$ python -q
>>> import numpy as np
>>> import numpy.linalg as la
>>> np.set_printoptions(precision=3, suppress=True, linewidth=100, floatmode="fixed")
>>> rd = lambda a: np.round(a, 3) + 0
>>> Y = np.array([[1, 2, -2, 0, 3, 0, -3],
...     [1, -1, 3, 1, -2, 2, 2],
...     [1, -2, 2, 0, -1, 2, -3],
...     [-1, 3, 0, 2, 0, -1, -1],
...     [3, 2, 2, -1, 2, -2, 3],
...     [2, -2, 0, 1, -1, -2, 0],
...     [-1, -1, 2, 1, -3, 3, -3]])
>>> F = np.tril(Y)
>>> F
array([[ 1,  0,  0,  0,  0,  0,  0],
       [ 1, -1,  0,  0,  0,  0,  0],
       [ 1, -2,  2,  0,  0,  0,  0],
       [-1,  3,  0,  2,  0,  0,  0],
       [ 3,  2,  2, -1,  2,  0,  0],
       [ 2, -2,  0,  1, -1, -2,  0],
       [-1, -1,  2,  1, -3,  3, -3]])
>>> rng = np.random.default_rng(910)
>>> lab = rng.permutation(7)
>>> Y = F[:, lab] * rng.choice([-1, 1], 7)
>>> Y
array([[ 0,  0,  1,  0,  0,  0,  0],
       [ 0,  0,  1,  1,  0,  0,  0],
       [ 0,  0,  1,  2,  0, -2,  0],
       [-2,  0, -1, -3,  0,  0,  0],
       [ 1,  2,  3, -2,  0, -2,  0],
       [-1, -1,  2,  2, -2,  0,  0],
       [-1, -3, -1,  1,  3, -2,  3]])
>>> left, _, vt = la.svd(F.T @ Y)
>>> rd(la.lstsq(F, Y)[0])
array([[ 0.000,  0.000,  1.000,  0.000,  0.000,  0.000,  0.000],
       [ 0.000,  0.000,  0.000, -1.000,  0.000,  0.000,  0.000],
       [ 0.000,  0.000,  0.000,  0.000,  0.000, -1.000,  0.000],
       [-1.000,  0.000,  0.000,  0.000,  0.000,  0.000,  0.000],
       [ 0.000,  1.000,  0.000,  0.000,  0.000,  0.000,  0.000],
       [ 0.000,  0.000,  0.000,  0.000,  1.000,  0.000,  0.000],
       [ 0.000,  0.000,  0.000,  0.000,  0.000,  0.000, -1.000]])
>>> lab
array([3, 4, 0, 1, 5, 2, 6])
>>> vec = np.array([-3, 1, -2, 2, -1, -2, -3])
>>> target = Y @ vec
>>> coef, lr = np.zeros(7), 1 / la.norm(Y, 2) ** 2
>>> for i in range(250):
...     coef -= lr * Y.T @ (Y @ coef - target)
...     if i % 50 == 0: print(i, round(la.norm(Y @ coef - target), 3))
... 
0 8.3
50 0.667
100 0.339
150 0.221
200 0.146
>>> rd(coef)
array([-2.977,  1.104, -2.068,  2.014, -1.132, -2.010, -2.787])
>>> data = np.load("w.npy")
>>> data
array([[0, 0, 1, 0, 0],
       [0, 0, 0, 0, 1],
       [1, 0, 0, 0, 0],
       [0, 0, 0, 0, 1],
       [0, 1, 0, 1, 0]])
>>> rd(la.eigvalsh(data).min())
np.float64(-1.414)
>>> mat = np.loadtxt("m.csv", delimiter=",")
>>> mat
array([[18.000,  3.000,  2.000, -1.000, -4.000,  6.000, -7.000],
       [ 3.000, 22.000,  1.000,  3.000,  4.000, -5.000,  1.000],
       [ 2.000,  1.000, 16.000, -2.000,  3.000, -6.000,  7.000],
       [-1.000,  3.000, -2.000, 19.000,  3.000,  0.000, -8.000],
       [-4.000,  4.000,  3.000,  3.000, 30.000,  2.000, 23.000],
       [ 6.000, -5.000, -6.000,  0.000,  2.000, 16.000, -2.000],
       [-7.000,  1.000,  7.000, -8.000, 23.000, -2.000, 31.000]])
>>> w, evecs = la.eigh(mat)
>>> w.sum(), np.trace(mat)
(np.float64(152.0), np.float64(152.0))
>>> rd(la.eigvalsh(mat @ mat))
array([   6.926,   19.456,  217.687,  472.913,  603.526,  723.573, 3247.920])
>>> rd(np.abs(evecs[:, -1]))
array([0.185, 0.084, 0.175, 0.095, 0.645, 0.066, 0.706])
>>> rd(w)
array([ 2.632,  4.411, 14.754, 21.747, 24.567, 26.899, 56.991])
>>> rd(la.svd(mat, compute_uv=False))
array([56.991, 26.899, 24.567, 21.747, 14.754,  4.411,  2.632])
>>> np.abs(evecs[:, -1]).round(6).argmax()
np.int64(6)
